% python3 -q
>>> import numpy as np
>>> import numpy.linalg as la
>>> np.set_printoptions(precision=3, suppress=True, linewidth=140, sign=" ")
>>> A = np.loadtxt("mat.csv", delimiter=",")
>>> print(A)
[[ 22.711 -29.067 -17.259]
 [ 14.356 -16.534 -10.296]
 [ -0.972   6.458   2.476]
 [ -0.824   6.236   2.353]
 [  6.422  -4.633  -3.685]
 [ -1.188   6.782   2.657]
 [  2.856   0.717  -0.713]
 [ 10.522 -10.783  -7.101]
 [ -2.828   9.242   4.024]
 [  3.488  -0.232  -1.24 ]
 [  9.345  -9.018  -6.121]
 [  0.603   4.095   1.164]
 [ -3.202   9.803   4.335]
 [ -6.451  14.677   7.043]
 [ -5.07   12.605   5.891]
 [  3.144   0.284  -0.953]
 [ -4.443  11.665   5.369]
 [ 11.772 -12.658  -8.144]
 [  3.401  -0.101  -1.167]
 [  6.732  -5.098  -3.943]
 [ 12.453 -13.679  -8.71 ]
 [  5.579  -3.368  -2.982]
 [-12.06   23.09   11.717]]
>>> left, sig, Vt = la.svd(A, full_matrices=False)
>>> print(np.round(left.T @ left, 3) + 0)
[[ 1.  0.  0.]
 [ 0.  1.  0.]
 [ 0.  0.  1.]]
>>> print(left.shape, sig.shape, Vt.shape)
(23, 3) (3,) (3, 3)
>>> print(np.allclose(left * sig @ Vt, A))
True
>>> print(np.round(left.T @ A @ Vt.T, 3) + 0)
[[ 74.332   0.      0.   ]
 [  0.     13.219   0.   ]
 [  0.      0.      0.   ]]
>>> rng = np.random.default_rng(1183)
>>> E = np.array([[-2, -1, -1, -2, 1, -2],
...     [0, 1, -2, 1, 1, -2],
...     [-2, -2, 0, 2, 2, -2],
...     [-1, -2, -2, -2, 0, -2]]) * (rng.random((4, 6)) < 0.3)
>>> print(E)
[[-2 -1  0  0  0  0]
 [ 0  0  0  1  0  0]
 [ 0  0  0  0  0  0]
 [ 0  0 -2 -2  0 -2]]
>>> # rank 3
>>> rk = la.matrix_rank(E)
>>> print(rk)
3
>>> ns = la.svd(E)[2][rk:].T
>>> print([int(la.matrix_rank(E[:, :j + 1])) for j in range(6)])
[1, 1, 2, 3, 3, 3]
>>> print(np.unique(E.round(6), axis=0).shape)
(4, 6)
>>> print(round(np.trace(la.pinv(E) @ E), 3))
3.0
>>> print(np.abs(np.diag(la.qr(E)[1])) > 1e-9)
[ True False  True False]
>>> print(la.lstsq(E[:-1].T, E[-1])[2])
2
>>> M2 = E + rng.integers(-2, 3, (4, 3)) @ rng.integers(-2, 3, (3, 6))
>>> print(M2)
[[-2  3 -3 -1  5 -1]
 [ 1 -1 -2  2 -3  0]
 [ 2  0 -3 -1 -1  2]
 [ 1  3 -5 -4  4 -1]]
>>> print(np.abs(M2 - E).sum(axis=1))
[ 14   8   9  14]
>>> print(M2 - E)
[[ 0  4 -3 -1  5 -1]
 [ 1 -1 -2  1 -3  0]
 [ 2  0 -3 -1 -1  2]
 [ 1  3 -3 -2  4  1]]
>>> mat = np.load("out7.npy")
>>> print(mat)
[[-1 -2]
 [ 1  1]
 [-1  2]]
>>> M2 = mat / la.norm(mat, axis=1, keepdims=True)
>>> gram = M2 @ M2.T
>>> print(gram[1])
[-0.949  1.     0.316]
>>> print(np.argwhere(np.triu(np.abs(gram) > 0.95, 1)))
[]
>>> print(gram)
[[ 1.    -0.949 -0.6  ]
 [-0.949  1.     0.316]
 [-0.6    0.316  1.   ]]
>>> M2 = np.array([[0, -1], [2, 0], [0, 2], [1, 2], [-2, 0], [-1, -2]])
>>> print(np.einsum("ik,kj->ij", E, M2))
[[-2  2]
 [ 1  2]
 [ 0  0]
 [ 0 -4]]
>>> print(np.einsum("ij,ij->i", E, E))
[  5   1   0  12]
>>> print(M2.T @ E.T)
[[-2  1  0  0]
 [ 2  2  0 -4]]
>>> print(np.einsum("ik,kj->ji", E, M2))
[[-2  1  0  0]
 [ 2  2  0 -4]]
>>> print(E @ M2)
[[-2  2]
 [ 1  2]
 [ 0  0]
 [ 0 -4]]
>>> print(la.matrix_rank(E @ M2))
2
>>> gram = mat.T @ mat
>>> print((mat @ mat.T).shape)
(3, 3)
>>> print(np.diag(gram))
[ 3  9]
>>> print(la.eigvalsh(gram)[::-1])
[ 9.162  2.838]
>>> x = np.array([-2, 3])
>>> rhs = mat @ x
>>> coef, lr = np.zeros(2), 1 / la.norm(mat, 2) ** 2
>>> for i in range(6):
...     coef -= lr * mat.T @ (mat @ coef - rhs)
...     if i % 1 == 0: print(i, round(la.norm(mat @ coef - rhs), 3))
... 
0 2.854
1 1.97
2 1.36
3 0.939
4 0.648
5 0.447
>>> print(coef)
[-1.738  2.957]
>>> hat = mat @ la.solve(mat.T @ mat, mat.T)
>>> print(np.round((np.eye(3) - hat) @ mat, 3) + 0)
[[ 0.  0.]
 [ 0.  0.]
 [ 0.  0.]]
>>> print(np.trace(hat))
2.0
>>> print(la.matrix_rank(np.eye(3) - hat))
1
>>> print(np.allclose(hat @ hat, hat))
True
>>> print(hat)
[[ 0.654 -0.462 -0.115]
 [-0.462  0.385 -0.154]
 [-0.115 -0.154  0.962]]
>>> K = np.array([[1.0, 0.8, 0.2, -0.4],
...     [0.2, 0.3, 0.2, -1.6],
...     [1.8, -0.2, 0.6, 0.1],
...     [0.1, 0.6, -0.5, 2.0],
...     [1.3, -0.4, -0.2, -0.6],
...     [0.4, -0.6, 0.5, 1.7]])
>>> print(K)
[[ 1.   0.8  0.2 -0.4]
 [ 0.2  0.3  0.2 -1.6]
 [ 1.8 -0.2  0.6  0.1]
 [ 0.1  0.6 -0.5  2. ]
 [ 1.3 -0.4 -0.2 -0.6]
 [ 0.4 -0.6  0.5  1.7]]
>>> M2 = K / la.norm(K, axis=1, keepdims=True)
>>> gram = M2 @ M2.T
>>> print(np.argwhere(np.triu(np.abs(gram) > 0.95, 1)))
[]
>>> print((gram - 2 * np.eye(6)).round(6).argmax(axis=1))
[ 2  0  4  5  2  3]
>>> print(gram[0])
[ 1.     0.5    0.664 -0.11   0.58  -0.254]
>>> print(la.norm(M2, axis=1))
[ 1.  1.  1.  1.  1.  1.]
>>> print((np.abs(gram) > 0.9).astype(int))
[[ 1  0  0  0  0  0]
 [ 0  1  0  0  0  0]
 [ 0  0  1  0  0  0]
 [ 0  0  0  1  0  0]
 [ 0  0  0  0  1  0]
 [ 0  0  0  0  0  1]]
